$ python3 -q
>>> import numpy as np
>>> import numpy.linalg as la
>>> np.set_printoptions(precision=3, suppress=True, linewidth=140, floatmode="fixed")
>>> def rnd(a):
...     return np.round(a, 3) + 0
... 
>>> M = np.loadtxt("x.csv", delimiter=",")
>>> rnd(M)
array([[ 1.000,  0.000,  0.000,  0.000,  0.000,  0.000,  0.000,  0.000,  0.000,  0.000],
       [ 0.000,  0.866,  0.000,  0.000,  0.000, -0.500,  0.000,  0.000,  0.000,  0.000],
       [ 0.000,  0.000,  1.000,  0.000,  0.000,  0.000,  0.000,  0.000,  0.000,  0.000],
       [ 0.000,  0.000,  0.000,  1.000,  0.000,  0.000,  0.000,  0.000,  0.000,  0.000],
       [ 0.000,  0.000,  0.000,  0.000,  1.000,  0.000,  0.000,  0.000,  0.000,  0.000],
       [ 0.000,  0.500,  0.000,  0.000,  0.000,  0.866,  0.000,  0.000,  0.000,  0.000],
       [ 0.000,  0.000,  0.000,  0.000,  0.000,  0.000,  1.000,  0.000,  0.000,  0.000],
       [ 0.000,  0.000,  0.000,  0.000,  0.000,  0.000,  0.000,  1.000,  0.000,  0.000],
       [ 0.000,  0.000,  0.000,  0.000,  0.000,  0.000,  0.000,  0.000,  1.000,  0.000],
       [ 0.000,  0.000,  0.000,  0.000,  0.000,  0.000,  0.000,  0.000,  0.000,  1.000]])
>>> # keeps lengths
>>> M2 = la.inv(M)
>>> (np.abs(M2) > 1e-9).astype(int)
array([[1, 0, 0, 0, 0, 0, 0, 0, 0, 0],
       [0, 1, 0, 0, 0, 1, 0, 0, 0, 0],
       [0, 0, 1, 0, 0, 0, 0, 0, 0, 0],
       [0, 0, 0, 1, 0, 0, 0, 0, 0, 0],
       [0, 0, 0, 0, 1, 0, 0, 0, 0, 0],
       [0, 1, 0, 0, 0, 1, 0, 0, 0, 0],
       [0, 0, 0, 0, 0, 0, 1, 0, 0, 0],
       [0, 0, 0, 0, 0, 0, 0, 1, 0, 0],
       [0, 0, 0, 0, 0, 0, 0, 0, 1, 0],
       [0, 0, 0, 0, 0, 0, 0, 0, 0, 1]])
>>> rnd(la.det(M) * M2)
array([[ 1.000,  0.000,  0.000,  0.000,  0.000,  0.000,  0.000,  0.000,  0.000,  0.000],
       [ 0.000,  0.866,  0.000,  0.000,  0.000,  0.500,  0.000,  0.000,  0.000,  0.000],
       [ 0.000,  0.000,  1.000,  0.000,  0.000,  0.000,  0.000,  0.000,  0.000,  0.000],
       [ 0.000,  0.000,  0.000,  1.000,  0.000,  0.000,  0.000,  0.000,  0.000,  0.000],
       [ 0.000,  0.000,  0.000,  0.000,  1.000,  0.000,  0.000,  0.000,  0.000,  0.000],
       [ 0.000, -0.500,  0.000,  0.000,  0.000,  0.866,  0.000,  0.000,  0.000,  0.000],
       [ 0.000,  0.000,  0.000,  0.000,  0.000,  0.000,  1.000,  0.000,  0.000,  0.000],
       [ 0.000,  0.000,  0.000,  0.000,  0.000,  0.000,  0.000,  1.000,  0.000,  0.000],
       [ 0.000,  0.000,  0.000,  0.000,  0.000,  0.000,  0.000,  0.000,  1.000,  0.000],
       [ 0.000,  0.000,  0.000,  0.000,  0.000,  0.000,  0.000,  0.000,  0.000,  1.000]])
>>> rnd(la.slogdet(M)[0])
np.float64(1.0)
>>> x = np.array([7, 9, -3, -8, -6, -9, -4, -6, -2, 9])
>>> rhs = M @ x
>>> coef, lr = np.zeros(10), 1 / la.norm(M, 2) ** 2
>>> for i in range(30):
...     coef -= lr * M.T @ (M @ coef - rhs)
...     if i % 10 == 0: print(i, round(la.norm(M @ coef - rhs), 3))
... 
0 0.0
10 0.0
20 0.0
>>> rnd(la.cond(M))
np.float64(1.0)
>>> rnd(M - M[0])
array([[ 0.000,  0.000,  0.000,  0.000,  0.000,  0.000,  0.000,  0.000,  0.000,  0.000],
       [-1.000,  0.866,  0.000,  0.000,  0.000, -0.500,  0.000,  0.000,  0.000,  0.000],
       [-1.000,  0.000,  1.000,  0.000,  0.000,  0.000,  0.000,  0.000,  0.000,  0.000],
       [-1.000,  0.000,  0.000,  1.000,  0.000,  0.000,  0.000,  0.000,  0.000,  0.000],
       [-1.000,  0.000,  0.000,  0.000,  1.000,  0.000,  0.000,  0.000,  0.000,  0.000],
       [-1.000,  0.500,  0.000,  0.000,  0.000,  0.866,  0.000,  0.000,  0.000,  0.000],
       [-1.000,  0.000,  0.000,  0.000,  0.000,  0.000,  1.000,  0.000,  0.000,  0.000],
       [-1.000,  0.000,  0.000,  0.000,  0.000,  0.000,  0.000,  1.000,  0.000,  0.000],
       [-1.000,  0.000,  0.000,  0.000,  0.000,  0.000,  0.000,  0.000,  1.000,  0.000],
       [-1.000,  0.000,  0.000,  0.000,  0.000,  0.000,  0.000,  0.000,  0.000,  1.000]])
>>> rnd(M.mean(axis=0))
array([0.100, 0.137, 0.100, 0.100, 0.100, 0.037, 0.100, 0.100, 0.100, 0.100])
